% python3 -q
>>> import numpy as np
>>> from numpy import linalg as LA
>>> np.set_printoptions(precision=2, suppress=True, linewidth=120)
>>> def rnd(a):
...     return np.round(a, 2) + 0
... 
>>> O, _ = LA.qr(np.array([[0.9, 0.5, -1.0, 0.7, -1.1, 0.5, 0.0],
...     [-0.5, 0.9, -0.9, -0.5, 1.4, 0.8, -2.2],
...     [0.7, -2.1, 0.4, -0.3, -1.0, -0.4, -0.9],
...     [1.1, -2.1, -0.9, -1.9, 0.2, 0.0, -1.5],
...     [-1.0, -0.4, 0.7, -1.4, -0.9, -1.0, 0.6],
...     [0.8, -0.6, 0.7, -1.0, -0.7, -0.1, -1.6],
...     [-0.9, 0.0, 0.8, -0.6, 1.2, -0.4, -1.6],
...     [-0.4, 1.6, 0.0, -0.4, 0.1, -0.1, 0.3],
...     [0.6, -0.1, -0.8, 0.1, 0.0, -0.8, -0.5],
...     [0.9, 0.4, 2.3, -0.8, -0.9, -0.3, -0.5],
...     [0.9, 1.8, -0.4, -2.6, -0.3, 0.6, 1.4]]))
>>> A = O @ O.T
>>> rnd(A)
array([[ 0.66,  0.15,  0.1 , -0.13, -0.03,  0.2 , -0.34,  0.09,  0.08, -0.06, -0.01],
       [ 0.15,  0.74, -0.11,  0.07, -0.08,  0.18,  0.25,  0.13, -0.12, -0.15, -0.01],
       [ 0.1 , -0.11,  0.37,  0.23,  0.15,  0.22, -0.08, -0.18, -0.05,  0.07, -0.19],
       [-0.13,  0.07,  0.23,  0.71, -0.05,  0.12,  0.03, -0.2 ,  0.12, -0.14,  0.19],
       [-0.03, -0.08,  0.15, -0.05,  0.89,  0.08,  0.07,  0.18, -0.04, -0.12,  0.04],
       [ 0.2 ,  0.18,  0.22,  0.12,  0.08,  0.38,  0.06,  0.02,  0.  ,  0.3 , -0.01],
       [-0.34,  0.25, -0.08,  0.03,  0.07,  0.06,  0.46,  0.09,  0.08,  0.12, -0.15],
       [ 0.09,  0.13, -0.18, -0.2 ,  0.18,  0.02,  0.09,  0.28,  0.19,  0.04,  0.15],
       [ 0.08, -0.12, -0.05,  0.12, -0.04,  0.  ,  0.08,  0.19,  0.9 , -0.02, -0.06],
       [-0.06, -0.15,  0.07, -0.14, -0.12,  0.3 ,  0.12,  0.04, -0.02,  0.76,  0.09],
       [-0.01, -0.01, -0.19,  0.19,  0.04, -0.01, -0.15,  0.15, -0.06,  0.09,  0.85]])
>>> np.allclose(A[:-1].T @ LA.lstsq(A[:-1].T, A[-1])[0], A[-1])
True
>>> LA.lstsq(A[:-1].T, A[-1])[2]
np.int32(7)
>>> np.unique(A.round(6), axis=0).shape
(11, 11)
>>> J = np.load("mat.npy")
>>> J
array([[ 1.,  0., -1.,  2., -1., -2.,  2.,  0.,  2., -2., -1.,  8.,  3.,  4.],
       [ 2.,  1.,  2., -2., -2.,  1.,  2., -1.,  1.,  2., -1., -9.,  5.,  4.],
       [ 2.,  2.,  2.,  1.,  1.,  2., -2., -2.,  1.,  1., -1.,  5., -2., -3.],
       [-1., -2., -1.,  0.,  0., -1.,  2., -1., -2., -2., -1.,  9., -4.,  9.],
       [ 0.,  1., -1.,  2., -1., -1.,  0.,  1., -1., -1.,  2.,  6., -3., -8.],
       [ 1.,  2.,  1.,  0.,  1.,  1.,  0.,  1., -1.,  2., -2.,  3.,  3., -2.],
       [-2., -2.,  0., -1.,  2.,  0.,  1.,  0., -2.,  2.,  2.,  7.,  4.,  9.],
       [ 0., -2., -2.,  2.,  2.,  2.,  1.,  1.,  2.,  0.,  1.,  0.,  5., -3.],
       [-2., -2., -1.,  1., -2.,  2., -2., -1.,  1., -1.,  1., -5.,  1., -1.],
       [-2., -1.,  2., -2., -2.,  0.,  0.,  1., -1.,  2.,  2., -6., -2.,  9.],
       [ 1.,  1.,  0., -1.,  1., -1., -1., -2., -1., -1.,  1., -9., -4., -6.],
       [ 0.,  0.,  0.,  0.,  0.,  0.,  0.,  0.,  0.,  0.,  0.,  1., -3.,  1.],
       [ 0.,  0.,  0.,  0.,  0.,  0.,  0.,  0.,  0.,  0.,  0.,  1.,  2., -1.],
       [ 0.,  0.,  0.,  0.,  0.,  0.,  0.,  0.,  0.,  0.,  0.,  3., -2.,  1.]])
>>> np.argsort(-LA.norm(J, axis=0).round(6), kind="stable")[:3]
array([11, 13, 12])
>>> LA.cond(J) > 100
np.True_
>>> rnd(LA.norm(J, 2) / LA.norm(J))
np.float64(0.66)
>>> [round(float(x), 2) for x in LA.svd(J, compute_uv=False)[:3]]
[23.69, 20.05, 12.82]
>>> W0 = np.load("x.npy")
>>> W0
array([[43,  0,  1, -3,  0,  1, -1, -1, -2,  0],
       [ 0, 62,  0,  2, -1,  2,  2,  3,  1, -3],
       [ 3, -2, 81, -1, -3,  3,  1,  3,  3, -1],
       [-3,  1, -3, 79,  2,  3,  0,  2,  0, -3],
       [ 3,  1, -3,  0, 62, -2,  1,  1, -3, -2],
       [ 2, -2,  3,  0,  1, 21, -1,  0,  0,  3],
       [-3,  0, -2, -3,  2,  2,  2,  0, -3,  2],
       [ 2, -1,  0,  0, -2,  3,  2, -2,  2,  3],
       [-1,  0, -3,  3, -3,  1, -3,  1, -3, -1],
       [ 3,  0,  0,  0, -3,  0, -3, -2,  0, 83]])
>>> M2 = W0[0, 0] * W0[1:] - np.outer(W0[1:, 0], W0[0])
>>> M2
array([[   0, 2666,    0,   86,  -43,   86,   86,  129,   43, -129],
       [   0,  -86, 3480,  -34, -129,  126,   46,  132,  135,  -43],
       [   0,   43, -126, 3388,   86,  132,   -3,   83,   -6, -129],
       [   0,   43, -132,    9, 2666,  -89,   46,   46, -123,  -86],
       [   0,  -86,  127,    6,   43,  901,  -41,    2,    4,  129],
       [   0,    0,  -83, -138,   86,   89,   83,   -3, -135,   86],
       [   0,  -43,   -2,    6,  -86,  127,   88,  -84,   90,  129],
       [   0,    0, -128,  126, -129,   44, -130,   42, -131,  -43],
       [   0,    0,   -3,    9, -129,   -3, -126,  -83,    6, 3569]])
>>> np.flatnonzero(~M2.round(6).any(axis=1))
array([], dtype=int64)
>>> r0 = np.array([1, 2, -3, -4, 4, -3, -3, -2, -2, 0])
>>> M2 = W0 + np.outer(r0, np.eye(10)[2])
>>> rnd(LA.det(M2) / LA.det(W0)), rnd(1 + LA.solve(W0, r0)[2])
(np.float64(0.83), np.float64(0.83))
>>> LA.matrix_rank(M2 - W0)
np.int64(1)
>>> LA.matrix_rank(LA.inv(M2) - LA.inv(W0), tol=1e-8)
np.int64(1)
>>> M2 = np.array([[3, 0], [1, 1]])
>>> arr = np.tile(M2, (2, 2))
>>> arr
array([[3, 0, 3, 0],
       [1, 1, 1, 1],
       [3, 0, 3, 0],
       [1, 1, 1, 1]])
>>> w1 = np.array([[2, 3, 3, 2, 1, 1],
...     [2, 1, 0, 2, 2, 0],
...     [1, 3, 2, 1, 1, 1],
...     [3, 3, 3, 2, 3, 1]])
>>> coef = np.array([2, 0, 1, 2, 2, 2])
>>> H = np.maximum(arr @ w1 + coef, 0)
>>> (H > 0).mean(axis=0)
array([1., 1., 1., 1., 1., 1.])
>>> LA.matrix_rank(H)
np.int64(2)
>>> W2 = np.array([[4, -6, -6],
...     [-1, -2, 7],
...     [-6, 9, 7],
...     [-3, 7, -2],
...     [7, -1, -1],
...     [-8, -8, 2]])
>>> w1 @ W2
array([[-20,  14,  27],
       [ 15,  -2, -11],
       [-15,   4,  28],
       [ -2,   6,  19]])
>>> (H @ W2).round(6).argmax(axis=1)
array([2, 2, 2, 2])
>>> data = np.load("data.npy")
>>> data
array([[0, 0, 0, 0, 0, 0, 0, 0],
       [1, 2, 0, 2, 1, 3, 0, 0],
       [2, 4, 0, 4, 2, 6, 0, 0],
       [2, 4, 0, 4, 2, 6, 0, 0],
       [0, 0, 0, 0, 0, 0, 0, 0],
       [1, 2, 0, 2, 1, 3, 0, 0],
       [0, 0, 0, 0, 0, 0, 0, 0],
       [1, 2, 0, 2, 1, 3, 0, 0],
       [0, 0, 0, 0, 0, 0, 0, 0],
       [2, 4, 0, 4, 2, 6, 0, 0],
       [2, 4, 0, 4, 2, 6, 0, 0],
       [1, 2, 0, 2, 1, 3, 0, 0],
       [0, 0, 0, 0, 0, 0, 0, 0],
       [2, 4, 0, 4, 2, 6, 0, 0],
       [1, 2, 0, 2, 1, 3, 0, 0]])
>>> # columns 1 and 3 are equal
>>> rank = LA.matrix_rank(data)
>>> rank
np.int64(1)
>>> N = LA.svd(data)[2][rank:].T
>>> [int(LA.matrix_rank(np.delete(data, i, axis=0))) for i in range(15)]
[1, 1, 1, 1, 1, 1, 1, 1, 1, 1, 1, 1, 1, 1, 1]
>>> np.allclose(data @ N, 0)
True
>>> N.shape
(8, 7)
>>> [int(LA.matrix_rank(data[:i])) for i in range(1, len(data) + 1)]
[0, 1, 1, 1, 1, 1, 1, 1, 1, 1, 1, 1, 1, 1, 1]
